>>> import numpy as np
>>> np.set_printoptions(suppress=True, linewidth=200)
>>> K = np.loadtxt("data.csv", delimiter=",")
>>> K
array([[-0.4, -1.3, -0.4,  1. , -0.2,  1.2, -2.1,  1.1],
       [-0.9,  0.2,  0.2, -0.4,  0.1,  1.5,  0.7, -1.1],
       [ 0.2,  2.3,  1.9, -0.7, -0.4, -0.9,  0. , -0.2],
       [ 1. , -0.8, -0.5, -1.9,  0.5,  1.5, -1.8, -1.6],
       [ 0.5, -1.9,  0.3,  2.5,  0.6,  3.3, -1.6, -0.1],
       [ 0.2,  1.3,  0.9,  0.9,  0.9,  0.6,  1.1, -0.3],
       [-0.2,  0.4,  0.7,  0.9, -0.7,  6. ,  1.2,  0.2],
       [-1. ,  0.3,  0.5, -0.9, -0.9,  2.1,  1.2,  0.3]])
>>> M2 = np.array([[2, -3, 0],
...     [2, -1, 0],
...     [-3, 0, -2],
...     [3, 2, -2],
...     [3, 2, -2],
...     [1, -2, 1],
...     [1, -1, -2],
...     [2, 1, 1]])
>>> np.linalg.matrix_rank(np.vstack([K, M2.T]))
np.int64(8)
>>> print(np.round(np.einsum("ij,ij->i", K, K), 1))
[10.1  5.  10.4 13.8 24.   5.8 39.5  8.9]
>>> np.linalg.matrix_rank(K @ M2)
np.int64(3)
>>> Q, R = np.linalg.qr(K)
>>> print(np.round(np.abs(np.diag(R)), 1))
[1.8 3.6 1.6 2.8 1.2 5.4 1.8 0.8]
>>> np.allclose(R.T @ R, K.T @ K)
True
>>> print(Q.shape, R.shape)
(8, 8) (8, 8)
>>> round(abs(R[0, 0]), 1), np.round(np.linalg.norm(K[:, 0]), 1)
(np.float64(1.8), np.float64(1.8))
>>> R.round(1) + 0
array([[ 1.8, -0.6, -0.2,  0. ,  1.1, -1.1, -2. , -0.8],
       [ 0. , -3.6, -1.7,  1.4,  0.3,  2.1, -2.4,  0.4],
       [ 0. ,  0. , -1.6, -2. ,  0.1, -4.7,  0.5, -0.1],
       [ 0. ,  0. ,  0. ,  2.8,  0.5, -0.6,  0.8,  1.2],
       [ 0. ,  0. ,  0. ,  0. , -1.2,  1. ,  0. ,  1.3],
       [ 0. ,  0. ,  0. ,  0. ,  0. , -5.4, -1.2,  0.8],
       [ 0. ,  0. ,  0. ,  0. ,  0. ,  0. , -1.8,  0.3],
       [ 0. ,  0. ,  0. ,  0. ,  0. ,  0. ,  0. ,  0.8]])
>>> Q.round(1) + 0
array([[-0.2,  0.4, -0.1,  0.1,  0.1,  0.1,  0.8,  0.3],
       [-0.5,  0. , -0.1, -0.2, -0.6, -0.2,  0.1, -0.6],
       [ 0.1, -0.7, -0.5, -0.3,  0.1,  0.4,  0.3, -0.2],
       [ 0.5,  0.1,  0.1, -0.7, -0.2, -0.4,  0.2,  0.1],
       [ 0.3,  0.5, -0.7,  0.1, -0.2,  0.1, -0.3, -0.1],
       [ 0.1, -0.4, -0.2,  0.4, -0.6, -0.3,  0.1,  0.5],
       [-0.1, -0.1, -0.3,  0.1,  0.5, -0.8,  0.1, -0.1],
       [-0.5,  0. , -0.2, -0.5,  0.1,  0. , -0.3,  0.5]])
